% ipython --no-banner

In [1]: import numpy as np

In [2]: from numpy import linalg as LA

In [3]: np.set_printoptions(precision=3, suppress=True, linewidth=140, legacy="1.25")

In [4]: def rd(a):
   ...:     return np.round(a, 3) + 0
   ...: 

In [5]: rng = np.random.default_rng(377043)

In [6]: idx = rng.integers(0, 2, 8)

In [7]: data = (idx[:, None] == idx) * -3 + np.eye(8)

In [8]: data
Out[8]: 
array([[-2.,  0.,  0., -3., -3.,  0.,  0., -3.],
       [ 0., -2., -3.,  0.,  0., -3., -3.,  0.],
       [ 0., -3., -2.,  0.,  0., -3., -3.,  0.],
       [-3.,  0.,  0., -2., -3.,  0.,  0., -3.],
       [-3.,  0.,  0., -3., -2.,  0.,  0., -3.],
       [ 0., -3., -3.,  0.,  0., -2., -3.,  0.],
       [ 0., -3., -3.,  0.,  0., -3., -2.,  0.],
       [-3.,  0.,  0., -3., -3.,  0.,  0., -2.]])

In [9]: vec = np.array([-2, 1, -4, -1, -4, -3, 3, -2])

In [10]: np.sign((data @ vec).round(6))
Out[10]: array([1., 1., 1., 1., 1., 1., 1., 1.])

In [11]: rd(LA.eigvalsh(data).min())
Out[11]: -11.0

In [12]: w, vecs = LA.eigh(data)

In [13]: rd(LA.svd(data, compute_uv=False))
Out[13]: array([11., 11.,  1.,  1.,  1.,  1.,  1.,  1.])

In [14]: rd(w)
Out[14]: array([-11., -11.,   1.,   1.,   1.,   1.,   1.,   1.])

In [15]: (LA.matrix_power((data != 0) + (data.T != 0) + np.eye(8), 8) > 0).astype(int)
Out[15]: 
array([[1, 0, 0, 1, 1, 0, 0, 1],
       [0, 1, 1, 0, 0, 1, 1, 0],
       [0, 1, 1, 0, 0, 1, 1, 0],
       [1, 0, 0, 1, 1, 0, 0, 1],
       [1, 0, 0, 1, 1, 0, 0, 1],
       [0, 1, 1, 0, 0, 1, 1, 0],
       [0, 1, 1, 0, 0, 1, 1, 0],
       [1, 0, 0, 1, 1, 0, 0, 1]])

In [16]: (data != 0).astype(int)
Out[16]: 
array([[1, 0, 0, 1, 1, 0, 0, 1],
       [0, 1, 1, 0, 0, 1, 1, 0],
       [0, 1, 1, 0, 0, 1, 1, 0],
       [1, 0, 0, 1, 1, 0, 0, 1],
       [1, 0, 0, 1, 1, 0, 0, 1],
       [0, 1, 1, 0, 0, 1, 1, 0],
       [0, 1, 1, 0, 0, 1, 1, 0],
       [1, 0, 0, 1, 1, 0, 0, 1]])

In [17]: rd(np.sort(LA.eigvals(data).real))
Out[17]: array([-11., -11.,   1.,   1.,   1.,   1.,   1.,   1.])

In [18]: rd(np.abs(LA.svd(data)[2][-1]))
Out[18]: array([0.   , 0.   , 0.759, 0.122, 0.176, 0.409, 0.35 , 0.298])

In [19]: LA.matrix_rank(data, rtol=0.1)
Out[19]: 2

In [20]: np.argsort(-LA.norm(data, axis=0).round(6), kind="stable")[:3]
Out[20]: array([0, 1, 2])

In [21]: [round(float(x), 3) for x in LA.svd(data, compute_uv=False)[:3]]
Out[21]: [11.0, 11.0, 1.0]

In [22]: X = np.diag(5 * np.array([2, 2, -3])) + np.array([[0, 2, 1], [-2, -2, 2], [-2, 2, -1]])

In [23]: X
Out[23]: 
array([[ 10,   2,   1],
       [ -2,   8,   2],
       [ -2,   2, -16]])

In [24]: u = np.array([2, 1])

In [25]: np.cross(X[2, :3], X[1, :3])
Out[25]: array([132,  36, -12])

In [26]: np.convolve(X[2], u)
Out[26]: array([ -4,   2, -30, -16])
